$ python3 -q
>>> import numpy as np
>>> np.set_printoptions(precision=1, suppress=True, linewidth=160, floatmode="fixed")
>>> def tidy(a):
...     return np.round(a, 1) + 0
... 
>>> mat = np.load("case0.npy")
>>> mat
array([[2, 1, 0],
       [3, 4, 1],
       [1, 3, 1],
       [0, 0, 0],
       [3, 4, 1],
       [6, 9, 1],
       [3, 5, 0],
       [3, 5, 0],
       [0, 0, 0],
       [3, 5, 0],
       [2, 1, 0],
       [3, 4, 1],
       [3, 4, 1],
       [6, 9, 1],
       [1, 3, 1],
       [0, 0, 0],
       [5, 6, 0],
       [0, 0, 0],
       [0, 0, 0],
       [0, 0, 0],
       [1, 3, 1],
       [2, 1, 0],
       [0, 0, 0],
       [0, 0, 0],
       [0, 0, 0],
       [0, 0, 0],
       [0, 0, 0],
       [0, 0, 0],
       [1, 3, 1],
       [1, 3, 1],
       [3, 4, 1],
       [1, 3, 1],
       [5, 6, 0],
       [2, 1, 0],
       [5, 6, 0],
       [4, 8, 1],
       [3, 5, 0],
       [0, 0, 0],
       [1, 3, 1],
       [0, 0, 0],
       [3, 5, 0],
       [1, 3, 1],
       [0, 0, 0],
       [3, 5, 0],
       [1, 3, 1],
       [0, 0, 0],
       [0, 0, 0]])
>>> left, sigma = np.linalg.svd(mat)
Traceback (most recent call last):
  File "<python-input-5>", line 1, in <module>
    left, sigma = np.linalg.svd(mat)
    ^^^^^^^^^^^
ValueError: too many values to unpack (expected 2)
>>> left, sigma, Vt = np.linalg.svd(mat, full_matrices=False)
>>> print(tidy(left.T @ left))
[[1.0 0.0 0.0]
 [0.0 1.0 0.0]
 [0.0 0.0 1.0]]
>>> left.shape, sigma.shape, Vt.shape
((47, 3), (3,), (3, 3))
>>> print(tidy(left.T @ mat @ Vt.T))
[[30.5  0.0  0.0]
 [ 0.0  4.4  0.0]
 [ 0.0  0.0  2.3]]
>>> tidy(np.cumsum(sigma ** 2) / np.sum(sigma ** 2))
array([1.0, 1.0, 1.0])
>>> tidy(np.sqrt((sigma ** 2).sum())), tidy(np.linalg.norm(mat))
(np.float64(30.9), np.float64(30.9))
>>> W0 = np.loadtxt("dump.csv", delimiter=",")
>>> print(W0)
[[ 0.5  0.5  5.5 -4.5 -3.5]
 [ 1.9  0.7  2.0  0.3  0.6]
 [-0.8  1.3  0.0 -0.6  1.6]
 [-1.1 -0.7  0.6 -0.4  0.9]
 [-0.5  0.3  0.0 -0.1  0.5]
 [-0.9  0.7 -1.7 -0.1 -0.1]
 [-0.2  2.1  1.6 -0.4 -1.1]
 [ 0.9  0.2  0.0  1.7  0.2]
 [-1.2  0.0  1.3 -0.6  0.3]
 [-1.2 -1.0 -0.7  0.4  0.7]
 [-0.9 -0.9  0.4 -0.6  0.0]
 [-0.3  1.3  1.1  1.4  1.1]
 [ 1.7 -1.5  1.5  0.4 -0.7]
 [ 0.8 -0.2  0.6  0.9 -0.7]
 [-0.2 -0.1  0.9 -0.5 -1.7]
 [ 2.2 -0.3 -0.2  0.3  0.5]
 [ 0.8 -2.4 -1.0  0.1  0.9]
 [-0.3 -2.6  0.9  1.6 -0.6]
 [ 1.8 -1.3 -0.5  0.7  2.1]
 [ 0.5 -0.5 -0.6  0.3 -0.6]
 [-0.2  0.5 -0.7 -1.2  0.6]
 [-2.0  0.5  0.1 -0.7 -0.5]
 [ 1.2 -0.9  0.0  0.2 -1.3]
 [ 0.0  0.1 -1.3 -0.7  0.5]
 [-0.4  1.3 -0.2 -0.7  0.4]
 [ 0.1  1.4 -0.7  0.8 -0.7]
 [-1.1  1.1  0.4 -0.5  0.6]
 [ 0.2  2.1  0.6  0.9  1.3]
 [-0.8 -0.5  1.4 -2.8 -0.4]
 [-0.4 -0.4  0.0  1.2 -0.2]
 [-0.3 -1.0 -1.0  0.7  2.0]
 [-1.1 -0.5 -0.1 -1.4  1.0]]
>>> gram = np.cov(W0, rowvar=False)
>>> tidy(np.median(W0, axis=0))
array([-0.2,  0.0,  0.0,  0.0,  0.4])
>>> tidy(np.polyfit(W0[:, 0], W0[:, 1], 1))
array([-0.2,  0.0])
>>> print(tidy(gram))
[[ 1.1 -0.2  0.2  0.3 -0.1]
 [-0.2  1.3  0.2 -0.2  0.0]
 [ 0.2  0.2  1.7 -0.8 -0.9]
 [ 0.3 -0.2 -0.8  1.5  0.6]
 [-0.1  0.0 -0.9  0.6  1.3]]
>>> np.argsort(-W0.std(axis=0).round(6), kind="stable")
array([2, 3, 1, 4, 0])
>>> tidy(W0.std(axis=0))
array([1.0, 1.1, 1.3, 1.2, 1.1])
>>> gram.shape
(5, 5)
>>> tidy(np.linalg.eigvalsh(gram)[::-1])
array([3.1, 1.5, 1.1, 0.6, 0.5])
>>> tidy(np.corrcoef(W0.T))
array([[ 1.0, -0.2,  0.1,  0.3, -0.1],
       [-0.2,  1.0,  0.1, -0.1,  0.0],
       [ 0.1,  0.1,  1.0, -0.5, -0.6],
       [ 0.3, -0.1, -0.5,  1.0,  0.4],
       [-0.1,  0.0, -0.6,  0.4,  1.0]])
